In [1]: import numpy as np

In [2]: np.set_printoptions(precision=3, suppress=True, linewidth=120, legacy="1.25")

In [3]: r0 = np.array([3, -1, -2, 3, -1])

In [4]: mat = 2 * np.eye(5) + np.outer(r0, r0)

In [5]: print(mat)
[[11. -3. -6.  9. -3.]
 [-3.  3.  2. -3.  1.]
 [-6.  2.  6. -6.  2.]
 [ 9. -3. -6. 11. -3.]
 [-3.  1.  2. -3.  3.]]

In [6]: print(np.poly(mat))
[   1.  -34.  232. -656.  848. -416.]

In [7]: print(np.kron(np.eye(2, dtype=int), mat))
[[11. -3. -6.  9. -3.  0. -0. -0.  0. -0.]
 [-3.  3.  2. -3.  1. -0.  0.  0. -0.  0.]
 [-6.  2.  6. -6.  2. -0.  0.  0. -0.  0.]
 [ 9. -3. -6. 11. -3.  0. -0. -0.  0. -0.]
 [-3.  1.  2. -3.  3. -0.  0.  0. -0.  0.]
 [ 0. -0. -0.  0. -0. 11. -3. -6.  9. -3.]
 [-0.  0.  0. -0.  0. -3.  3.  2. -3.  1.]
 [-0.  0.  0. -0.  0. -6.  2.  6. -6.  2.]
 [ 0. -0. -0.  0. -0.  9. -3. -6. 11. -3.]
 [-0.  0.  0. -0.  0. -3.  1.  2. -3.  3.]]

In [8]: print(np.linalg.eigvals(mat))
[ 2. 26.  2.  2.  2.]

In [9]: print(round(np.linalg.det(mat.T), 3))
416.0

In [10]: print(round(np.linalg.eigvals(mat).sum().real, 3))
34.0

In [11]: print(round(np.linalg.det(mat[::-1]), 3))
416.0

In [12]: ev, vecs = np.linalg.eigh(mat)

In [13]: vec = np.array([3, 0, 3, 0, 2])

In [14]: print(vecs * np.abs(ev) @ vecs.T)
[[11. -3. -6.  9. -3.]
 [-3.  3.  2. -3.  1.]
 [-6.  2.  6. -6.  2.]
 [ 9. -3. -6. 11. -3.]
 [-3.  1.  2. -3.  3.]]

In [15]: print(vecs * np.maximum(ev, 0) @ vecs.T)
[[11. -3. -6.  9. -3.]
 [-3.  3.  2. -3.  1.]
 [-6.  2.  6. -6.  2.]
 [ 9. -3. -6. 11. -3.]
 [-3.  1.  2. -3.  3.]]

In [16]: print(np.round(vec @ mat @ vec / (vec @ vec), 3), ev[0], ev[-1])
2.045 2.0 26.0

In [17]: print(np.abs(mat).sum(axis=1).max(), np.abs(ev).max())
32.0 26.0

In [18]: print(np.linalg.eigvalsh(mat[1:, 1:]))
[ 2.  2.  2. 17.]

In [19]: vec = np.array([-1, 2, 0, 2, 1])

In [20]: y = mat @ vec

In [21]: beta, lr = np.zeros(5), 1 / np.linalg.norm(mat, 2) ** 2

In [22]: for i in range(250):
    ...:     beta -= lr * mat.T @ (mat @ beta - y)
    ...:     if i % 50 == 0: print(i, round(np.linalg.norm(mat @ beta - y), 3))
    ...: 
0 6.287
50 4.673
100 3.473
150 2.581
200 1.919

In [23]: print(np.round(np.linalg.cond(mat), 3))
13.0
